In [1]: import numpy as np

In [2]: from numpy import linalg as LA

In [3]: np.set_printoptions(precision=3, suppress=True, linewidth=200, floatmode="fixed")

In [4]: tidy = lambda a: np.round(a, 3) + 0

In [5]: J = np.load("data.npy")

In [6]: J
Out[6]: 
array([[-4.000, -5.000, -4.000, -4.000,  3.000, -1.000,  2.000,  1.000,  1.000,  1.000,  3.000,  0.000,  1.000],
       [ 3.000, -4.000, -3.000, -3.000,  1.000, -3.000,  3.000,  0.000,  3.000,  0.000,  1.000,  0.000,  3.000],
       [-3.000, -3.000,  2.000,  5.000, -1.000,  4.000,  0.000, -5.000,  0.000,  3.000,  2.000,  2.000,  2.000],
       [ 1.000, -5.000,  2.000, -1.000, -4.000, -2.000, -3.000,  3.000,  1.000,  1.000,  3.000,  2.000,  3.000],
       [ 3.000,  4.000, -4.000, -5.000, -1.000, -3.000, -3.000, -1.000,  3.000,  1.000,  0.000,  3.000,  3.000],
       [-2.000,  3.000, -5.000,  3.000, -3.000, -4.000, -3.000,  0.000,  2.000,  0.000,  3.000,  1.000,  0.000],
       [ 5.000, -5.000,  4.000, -2.000,  0.000,  1.000,  1.000,  5.000,  3.000,  0.000,  3.000,  0.000,  2.000],
       [ 4.000,  4.000, -2.000, -3.000,  4.000, -1.000, -2.000,  2.000,  2.000,  3.000,  1.000,  2.000,  2.000],
       [ 0.000,  0.000,  0.000,  0.000,  0.000,  0.000,  0.000,  0.000,  1.000,  3.000,  2.000,  1.000,  3.000],
       [ 0.000,  0.000,  0.000,  0.000,  0.000,  0.000,  0.000,  0.000,  3.000,  0.000,  2.000,  2.000,  1.000],
       [ 0.000,  0.000,  0.000,  0.000,  0.000,  0.000,  0.000,  0.000,  0.000,  1.000,  2.000,  3.000,  2.000],
       [ 0.000,  0.000,  0.000,  0.000,  0.000,  0.000,  0.000,  0.000,  0.000,  2.000,  1.000,  2.000,  2.000],
       [ 0.000,  0.000,  0.000,  0.000,  0.000,  0.000,  0.000,  0.000,  0.000,  0.000,  0.000,  2.000,  2.000]])

In [7]: A2 = J[0, 0] * J[1:] - np.outer(J[1:, 0], J[0])

In [8]: A2
Out[8]: 
array([[  0.000,  31.000,  24.000,  24.000, -13.000,  15.000, -18.000,  -3.000, -15.000,  -3.000, -13.000,  -0.000, -15.000],
       [  0.000,  -3.000, -20.000, -32.000,  13.000, -19.000,   6.000,  23.000,   3.000,  -9.000,   1.000,  -8.000,  -5.000],
       [  0.000,  25.000,  -4.000,   8.000,  13.000,   9.000,  10.000, -13.000,  -5.000,  -5.000, -15.000,  -8.000, -13.000],
       [  0.000,  -1.000,  28.000,  32.000,  -5.000,  15.000,   6.000,   1.000, -15.000,  -7.000,  -9.000, -12.000, -15.000],
       [  0.000, -22.000,  12.000, -20.000,  18.000,  14.000,  16.000,   2.000,  -6.000,   2.000,  -6.000,  -4.000,   2.000],
       [  0.000,  45.000,   4.000,  28.000, -15.000,   1.000, -14.000, -25.000, -17.000,  -5.000, -27.000,  -0.000, -13.000],
       [  0.000,   4.000,  24.000,  28.000, -28.000,   8.000,   0.000, -12.000, -12.000, -16.000, -16.000,  -8.000, -12.000],
       [  0.000,   0.000,   0.000,   0.000,  -0.000,   0.000,  -0.000,  -0.000,  -4.000, -12.000,  -8.000,  -4.000, -12.000],
       [  0.000,   0.000,   0.000,   0.000,  -0.000,   0.000,  -0.000,  -0.000, -12.000,  -0.000,  -8.000,  -8.000,  -4.000],
       [  0.000,   0.000,   0.000,   0.000,  -0.000,   0.000,  -0.000,  -0.000,  -0.000,  -4.000,  -8.000, -12.000,  -8.000],
       [  0.000,   0.000,   0.000,   0.000,  -0.000,   0.000,  -0.000,  -0.000,  -0.000,  -8.000,  -4.000,  -8.000,  -8.000],
       [  0.000,   0.000,   0.000,   0.000,  -0.000,   0.000,  -0.000,  -0.000,  -0.000,  -0.000,  -0.000,  -8.000,  -8.000]])

In [9]: LA.matrix_rank(A2), LA.matrix_rank(J)
Out[9]: (np.int64(12), np.int64(13))

In [10]: J[:, 0] / J[0, 0]
Out[10]: array([ 1.000, -0.750,  0.750, -0.250, -0.750,  0.500, -1.250, -1.000, -0.000, -0.000, -0.000, -0.000, -0.000])

In [11]: rng = np.random.default_rng(75)

In [12]: lab = rng.permutation(13)

In [13]: lab
Out[13]: array([ 6,  9, 10,  2,  4,  3,  7, 12, 11,  1,  8,  0,  5])

In [14]: A2 = J[lab][:, lab]

In [15]: np.diag(A2)
Out[15]: array([ 1.000,  0.000,  2.000,  2.000, -1.000, -1.000,  2.000,  2.000,  2.000, -4.000,  1.000, -4.000, -4.000])

In [16]: np.trace(A2)
Out[16]: np.float64(-2.0)

In [17]: Uu, s, Vt = LA.svd(J, full_matrices=False)

In [18]: tidy(np.sqrt((s ** 2).sum())), tidy(LA.norm(J))
Out[18]: (np.float64(29.749), np.float64(29.749))

In [19]: tidy(np.cumsum(s ** 2) / np.sum(s ** 2))
Out[19]: array([0.308, 0.541, 0.702, 0.821, 0.908, 0.944, 0.973, 0.984, 0.994, 0.998, 0.999, 1.000, 1.000])

In [20]: Uu.shape, s.shape, Vt.shape
Out[20]: ((13, 13), (13,), (13, 13))

In [21]: tidy(np.abs(Vt[0]))
Out[21]: array([0.358, 0.096, 0.240, 0.472, 0.062, 0.304, 0.086, 0.276, 0.358, 0.141, 0.264, 0.221, 0.369])

In [22]: np.allclose(J, J.T)
Out[22]: False

In [23]: tidy(np.abs(LA.eigvals(J)).max())
Out[23]: np.float64(10.684)

In [24]: mat = np.load("out15.npy")

In [25]: mat
Out[25]: 
array([[-3.069,  1.780,  4.252,  3.891, -4.737,  2.936,  2.438, -3.965, -6.002,  2.032,  0.799,  2.042],
       [-0.973,  0.675,  1.402,  1.242, -1.641,  0.984,  0.811, -1.251, -2.042,  0.591,  0.226,  0.793],
       [-2.284,  6.902, -2.495, -1.284,  1.613, -1.626,  2.884, -8.915, -7.391,  1.686, -3.043,  3.507],
       [-2.669, -3.894,  9.533,  7.816, -9.436,  6.498,  1.195,  2.346, -2.717,  1.743,  4.473,  0.001],
       [ 0.311, -5.714,  5.452,  3.832, -4.754,  3.561, -1.194,  6.291,  3.292, -0.339,  3.545, -2.141],
       [-0.151,  1.887, -1.743, -1.314,  1.552, -1.213,  0.420, -2.120, -1.053,  0.103, -1.235,  0.715],
       [-3.072,  3.782,  2.472,  2.617, -3.129,  1.855,  2.753, -5.992, -7.143,  2.154, -0.259,  2.766],
       [ 0.878,  1.213, -3.205, -2.584,  3.114, -2.288, -0.415, -0.866,  0.904, -0.681, -1.482, -0.012],
       [-1.809, -0.638,  4.586,  3.771, -4.865,  3.207,  1.182, -0.521, -2.898,  1.380,  1.693,  0.728],
       [-1.954, -0.748,  4.639,  3.808, -4.845,  3.254,  1.146, -0.454, -2.848,  1.244,  1.835,  0.698],
       [ 1.696,  4.517, -8.287, -6.473,  7.943, -5.623, -0.391, -3.684,  0.732, -1.031, -4.216,  0.685],
       [ 3.150, -3.701, -2.326, -2.649,  3.312, -1.888, -2.854,  6.016,  7.111, -2.219,  0.305, -2.838],
       [-1.008,  0.583,  1.371,  1.301, -1.628,  1.048,  0.811, -1.353, -1.959,  0.692,  0.334,  0.680],
       [ 2.746,  3.835, -9.644, -7.773,  9.550, -6.572, -1.282, -2.392,  2.748, -1.758, -4.552,  0.029],
       [ 2.083, -3.050, -0.964, -1.279,  1.580, -0.843, -2.011,  4.750,  5.090, -1.504,  0.650, -2.154],
       [-0.972,  0.600,  1.373,  1.289, -1.649,  0.976,  0.770, -1.370, -2.082,  0.745,  0.332,  0.685],
       [ 3.315, -7.513,  1.301, -0.034, -0.004,  0.650, -3.676, 10.265,  9.310, -2.370,  2.667, -4.289],
       [ 1.195, -2.561,  0.401,  0.036, -0.046,  0.225, -1.170,  3.332,  3.109, -0.699,  0.915, -1.381],
       [-1.945, -0.683,  4.630,  3.933, -4.770,  3.292,  1.185, -0.546, -2.882,  1.356,  1.877,  0.673],
       [ 3.180, -5.542, -0.641, -1.355,  1.554, -0.627, -3.178,  8.036,  8.205, -2.250,  1.568, -3.567],
       [-2.089,  3.086,  0.917,  1.366, -1.554,  0.896,  2.089, -4.765, -5.137,  1.584, -0.565,  2.064],
       [ 1.898,  0.668, -4.660, -3.866,  4.756, -3.277, -1.209,  0.464,  2.870, -1.318, -1.870, -0.784],
       [-3.279,  5.656,  0.572,  1.233, -1.704,  0.647,  3.250, -8.057, -8.157,  2.281, -1.509,  3.473],
       [ 0.083, -1.865,  1.870,  1.247, -1.745,  1.226, -0.428,  2.103,  1.149, -0.071,  1.201, -0.762],
       [ 0.004,  1.898, -1.828, -1.272,  1.569, -1.158,  0.328, -2.174, -1.140,  0.136, -1.216,  0.673],
       [ 2.241, -6.902,  2.521,  1.232, -1.588,  1.601, -2.801,  8.891,  7.381, -1.655,  3.037, -3.482],
       [-0.813, -3.207,  4.970,  3.888, -4.822,  3.361, -0.011,  2.980,  0.188,  0.561,  2.656, -0.697]])

In [26]: x0 = np.array([8, 8, 6, 5, 7, 3, 6, 2, 2, 7, 1, 0])

In [27]: target = mat @ x0

In [28]: tidy(LA.pinv(mat) @ mat)
Out[28]: 
array([[1.000, 0.000, 0.000, 0.000, 0.000, 0.000, 0.000, 0.000, 0.000, 0.000, 0.000, 0.000],
       [0.000, 1.000, 0.000, 0.000, 0.000, 0.000, 0.000, 0.000, 0.000, 0.000, 0.000, 0.000],
       [0.000, 0.000, 1.000, 0.000, 0.000, 0.000, 0.000, 0.000, 0.000, 0.000, 0.000, 0.000],
       [0.000, 0.000, 0.000, 1.000, 0.000, 0.000, 0.000, 0.000, 0.000, 0.000, 0.000, 0.000],
       [0.000, 0.000, 0.000, 0.000, 1.000, 0.000, 0.000, 0.000, 0.000, 0.000, 0.000, 0.000],
       [0.000, 0.000, 0.000, 0.000, 0.000, 1.000, 0.000, 0.000, 0.000, 0.000, 0.000, 0.000],
       [0.000, 0.000, 0.000, 0.000, 0.000, 0.000, 1.000, 0.000, 0.000, 0.000, 0.000, 0.000],
       [0.000, 0.000, 0.000, 0.000, 0.000, 0.000, 0.000, 1.000, 0.000, 0.000, 0.000, 0.000],
       [0.000, 0.000, 0.000, 0.000, 0.000, 0.000, 0.000, 0.000, 1.000, 0.000, 0.000, 0.000],
       [0.000, 0.000, 0.000, 0.000, 0.000, 0.000, 0.000, 0.000, 0.000, 1.000, 0.000, 0.000],
       [0.000, 0.000, 0.000, 0.000, 0.000, 0.000, 0.000, 0.000, 0.000, 0.000, 1.000, 0.000],
       [0.000, 0.000, 0.000, 0.000, 0.000, 0.000, 0.000, 0.000, 0.000, 0.000, 0.000, 1.000]])

In [29]: tidy(LA.solve(mat.T @ mat, mat.T @ target))
Out[29]: array([8.000, 8.000, 6.000, 5.000, 7.000, 3.000, 6.000, 2.000, 2.000, 7.000, 1.000, 0.000])

In [30]: target = target + 0.1 * rng.normal(size=27)

In [31]: tidy(target)
Out[31]: 
array([ 20.006,   6.265,  15.277,  20.345,  -0.789,  -0.095,  22.197,  -9.202,  13.879,  11.939, -13.353, -20.271,   6.440, -20.686, -13.522,   6.415, -20.788,  -6.042,  14.473, -21.289,  15.274,
       -14.915,  20.101,  -0.751,   0.510, -15.087,   6.250])

In [32]: beta, *_ = LA.lstsq(mat, target)

In [33]: tidy(beta)
Out[33]: array([7.565, 7.903, 5.834, 5.474, 6.948, 2.829, 5.413, 1.860, 2.281, 7.150, 0.665, 0.231])

In [34]: tidy(LA.norm(target - mat @ beta))
Out[34]: np.float64(0.296)

In [35]: [round(float(LA.norm(LA.solve(mat.T @ mat + lam * np.eye(12), mat.T @ target))), 2) for lam in (0, 1, 10, 100)]
Out[35]: [18.15, 2.12, 1.74, 1.65]
